In [1]: import numpy as np

In [2]: import numpy.linalg as la

In [3]: np.set_printoptions(precision=3, suppress=True, linewidth=120)

In [4]: B = np.array([[0, 7], [1, 8]])

In [5]: W2 = np.array([[-1, 0], [-1, 3]])

In [6]: arr = np.block([[B, np.zeros((2, 2))], [np.zeros((2, 2)), W2]])

In [7]: arr
Out[7]: 
array([[ 0.,  7.,  0.,  0.],
       [ 1.,  8.,  0.,  0.],
       [ 0.,  0., -1.,  0.],
       [ 0.,  0., -1.,  3.]])

In [8]: w1 = np.array([[-2, -9, -5, -9], [3, -2, 5, 8], [3, 9, 7, -9], [7, -7, -5, -7]])

In [9]: b = np.array([3, 5, 3, 5])

In [10]: act = np.maximum(arr @ w1 + b, 0)

In [11]: la.matrix_rank(act)
Out[11]: np.int64(3)

In [12]: (act > 0).mean(axis=0)
Out[12]: array([0.75, 0.  , 0.5 , 0.75])

In [13]: W2 = np.array([[-1, 9, -4], [0, -3, 5], [-8, 0, -9], [3, -2, 0]])

In [14]: w1 @ W2
Out[14]: 
array([[ 15,  27,   8],
       [-19,  17, -67],
       [-86,  18, -30],
       [ 12,  98, -18]])

In [15]: act @ W2
Out[15]: 
array([[-145.,   94., -438.],
       [-149.,  105., -442.],
       [  42.,  -28.,    0.],
       [ -21.,  189.,  -84.]])

In [16]: hat = np.triu(np.array([[2, 8, 4, 7], [1, 0, 0, 4], [0, 1, 9, 4], [6, 4, 7, 3]]), 1) + np.eye(4)

In [17]: B = hat @ arr @ la.inv(hat)

In [18]: B
Out[18]: 
array([[  8.,   7., -43., 109.],
       [  1.,   0.,  -8.,  37.],
       [  0.,   0.,  -5.,  32.],
       [  0.,   0.,  -1.,   7.]])

In [19]: np.poly(B)
Out[19]: array([  1., -10.,   6.,  38.,  21.])

In [20]: la.matrix_rank(B, rtol=0.1)
Out[20]: np.int64(1)

In [21]: x0 = np.array([3, 2, 3, 2])

In [22]: target = arr @ x0

In [23]: target
Out[23]: array([14., 19., -3.,  3.])

In [24]: la.solve(arr, 3 * target)
Out[24]: array([9., 6., 9., 6.])

In [25]: la.solve(arr, arr[:, 1])
Out[25]: array([ 0.,  1., -0.,  0.])

In [26]: W2 = np.array([[7, 9, -9, -7, -1], [1, 3, 8, 0, -8]])

In [27]: rng = np.random.default_rng(1557)

In [28]: J = rng.normal(size=(21, 2)) @ W2 + np.array([3, -4, -3, -1, 0])

In [29]: J
Out[29]: 
array([[ 11.865,   5.967, -22.145, -10.699,   5.29 ],
       [ -4.757, -15.716,  -2.463,   5.741,   9.093],
       [  4.283,  -1.195,   1.609,  -1.609,  -5.479],
       [  2.916,  -4.464,  -4.819,  -1.123,   1.643],
       [  3.274,  -0.326,  14.642,   0.664, -15.265],
       [  8.54 ,   5.543,   2.984,  -5.129, -11.882],
       [  5.549,  -1.288,  -9.342,  -3.879,   2.228],
       [  2.395,  -6.611, -12.149,  -1.464,   8.486],
       [  1.639,  -7.441, -10.412,  -0.626,   7.946],
       [  0.535,  -7.933,  -3.968,   1.019,   3.852],
       [  5.195,  -2.65 , -13.798,  -4.054,   6.435],
       [  2.856,  -7.267, -19.509,  -2.654,  14.147],
       [ 14.486,  10.895, -17.082, -12.413,  -2.221],
       [  3.782,  -0.967,   6.971,  -0.6  ,  -9.4  ],
       [  4.947,  -1.43 ,  -5.145,  -2.909,  -0.581],
       [ -2.141,  -9.162,  11.451,   4.985,  -5.9  ],
       [  1.475,  -7.434,  -9.015,  -0.334,   6.967],
       [ 10.011,   3.656, -19.367,  -8.803,   5.221],
       [ 13.449,   8.439, -21.825, -12.029,   3.069],
       [  0.887,  -6.905,  -1.302,   1.004,   1.164],
       [ 13.881,  10.137, -16.194, -11.796,  -2.228]])

In [30]: dist = la.norm(J[:, None] - J[None], axis=-1)

In [31]: la.matrix_rank(dist ** 2)
Out[31]: np.int64(4)

In [32]: dist.shape
Out[32]: (21, 21)

In [33]: dist[20].round(6).argsort(kind="stable")[:4]
Out[33]: array([20, 12, 18,  0])

In [34]: dist[:5, :5]
Out[34]: 
array([[ 0.   , 37.664, 29.523, 24.374, 44.926],
       [37.664,  0.   , 23.99 , 17.136, 34.828],
       [29.523, 23.99 ,  0.   , 10.239, 16.509],
       [24.374, 17.136, 10.239,  0.   , 26.173],
       [44.926, 34.828, 16.509, 26.173,  0.   ]])

In [35]: dist.mean(axis=1).argmax()
Out[35]: np.int64(4)

In [36]: gram = np.cov(J, rowvar=False)

In [37]: J.std(axis=0)
Out[37]: array([ 5.131,  6.873, 10.434,  5.157,  7.27 ])

In [38]: np.argsort(-J.std(axis=0).round(6), kind="stable")
Out[38]: array([2, 4, 1, 3, 0])

In [39]: np.corrcoef(J.T)
Out[39]: 
array([[ 1.   ,  0.974, -0.583, -0.984, -0.161],
       [ 0.974,  1.   , -0.382, -0.918, -0.382],
       [-0.583, -0.382,  1.   ,  0.717, -0.708],
       [-0.984, -0.918,  0.717,  1.   , -0.016],
       [-0.161, -0.382, -0.708, -0.016,  1.   ]])

In [40]: np.argwhere(np.triu(np.abs(np.corrcoef(J.T)) > 0.8, 1))
Out[40]: 
array([[0, 1],
       [0, 3],
       [1, 3]])

In [41]: B = J / la.norm(J, axis=1, keepdims=True)

In [42]: gram = B @ B.T

In [43]: np.argwhere(np.triu(np.abs(gram) > 0.95, 1))
Out[43]: 
array([[ 0, 17],
       [ 0, 18],
       [ 4, 13],
       [ 6, 10],
       [ 6, 17],
       [ 7,  8],
       [ 7, 11],
       [ 7, 16],
       [ 8, 11],
       [ 8, 16],
       [11, 16],
       [12, 18],
       [12, 20],
       [17, 18],
       [18, 20]])

In [44]: round(float(np.degrees(np.arccos(np.clip(gram[8, 14], -1, 1)))), 3)
Out[44]: 54.324

In [45]: lab = J[:, 2] > np.median(J[:, 2])

In [46]: r0 = J[lab].mean(axis=0) - J[~lab].mean(axis=0)

In [47]: (((J - J.mean(axis=0)) @ r0 > 0) == lab).mean()
Out[47]: np.float64(1.0)

In [48]: lab.astype(int)
Out[48]: array([0, 1, 1, 1, 1, 1, 0, 0, 0, 1, 0, 0, 0, 1, 1, 1, 0, 0, 0, 1, 0])

In [49]: F = np.loadtxt("x.csv", delimiter=",")

In [50]: F
Out[50]: 
array([[ 3.252,  0.493, -3.227],
       [-0.474, -0.041,  0.05 ],
       [ 5.895,  0.2  , -6.543],
       [-6.14 , -0.027,  5.736],
       [ 5.909, -0.028, -5.677]])

In [51]: B = np.array([[2, 0], [0, 0]])

In [52]: W2 = np.kron(B, F)

In [53]: np.round(la.norm(W2, 2), 3), round(la.norm(B, 2) * la.norm(F, 2), 3)
Out[53]: (np.float64(30.737), np.float64(30.737))

In [54]: la.matrix_rank(W2)
Out[54]: np.int64(3)

In [55]: x0 = np.array([3, -3, -1])

In [56]: target = F @ x0

In [57]: target
Out[57]: array([ 11.504,  -1.349,  23.628, -24.075,  23.488])

In [58]: target = target + 0.02 * rng.normal(size=5)

In [59]: target
Out[59]: array([ 11.523,  -1.341,  23.63 , -24.141,  23.487])

In [60]: b, *_ = la.lstsq(F, target)

In [61]: [round(float(la.norm(la.solve(F.T @ F + lam * np.eye(3), F.T @ target))), 2) for lam in (0, 1, 10, 100)]
Out[61]: [4.36, 2.88, 2.67, 1.95]

In [62]: b
Out[62]: array([ 3.031, -2.985, -0.972])

In [63]: lab = rng.permutation(4)

In [64]: B = arr[:, lab] * rng.choice([-1, 1], 4)

In [65]: B
Out[65]: 
array([[ 0., -0.,  0.,  7.],
       [ 0., -1.,  0.,  8.],
       [ 0., -0., -1.,  0.],
       [ 3., -0., -1.,  0.]])

In [66]: left, _, Vt = la.svd(arr.T @ B)

In [67]: np.round(left @ Vt, 3) + 0
Out[67]: 
array([[ 0., -1.,  0.,  0.],
       [ 0.,  0.,  0.,  1.],
       [ 0.,  0.,  1.,  0.],
       [ 1.,  0.,  0.,  0.]])

In [68]: w, vecs = la.eig(B)

In [69]: round(float(np.prod(w)), 3)
Out[69]: -21.0

In [70]: w
Out[70]: array([-1.   ,  4.583, -4.583, -1.   ])

In [71]: np.sort(la.eigvals(la.inv(B)))
Out[71]: array([-1.   , -1.   , -0.218,  0.218])

In [72]: np.sort(la.eigvals(B.T))
Out[72]: array([-4.583, -1.   , -1.   ,  4.583])

In [73]: B @ vecs[:, 0] - w[0] * vecs[:, 0]
Out[73]: array([0., 0., 0., 0.])

In [74]: hat = F @ la.solve(F.T @ F, F.T)

In [75]: round(np.trace(hat), 3)
Out[75]: np.float64(3.0)

In [76]: np.round((np.eye(5) - hat) @ F, 3) + 0
Out[76]: 
array([[0., 0., 0.],
       [0., 0., 0.],
       [0., 0., 0.],
       [0., 0., 0.],
       [0., 0., 0.]])

In [77]: np.allclose(hat @ hat, hat)
Out[77]: True

In [78]: np.round(la.eigvalsh(hat), 3) + 0
Out[78]: array([0., 0., 1., 1., 1.])
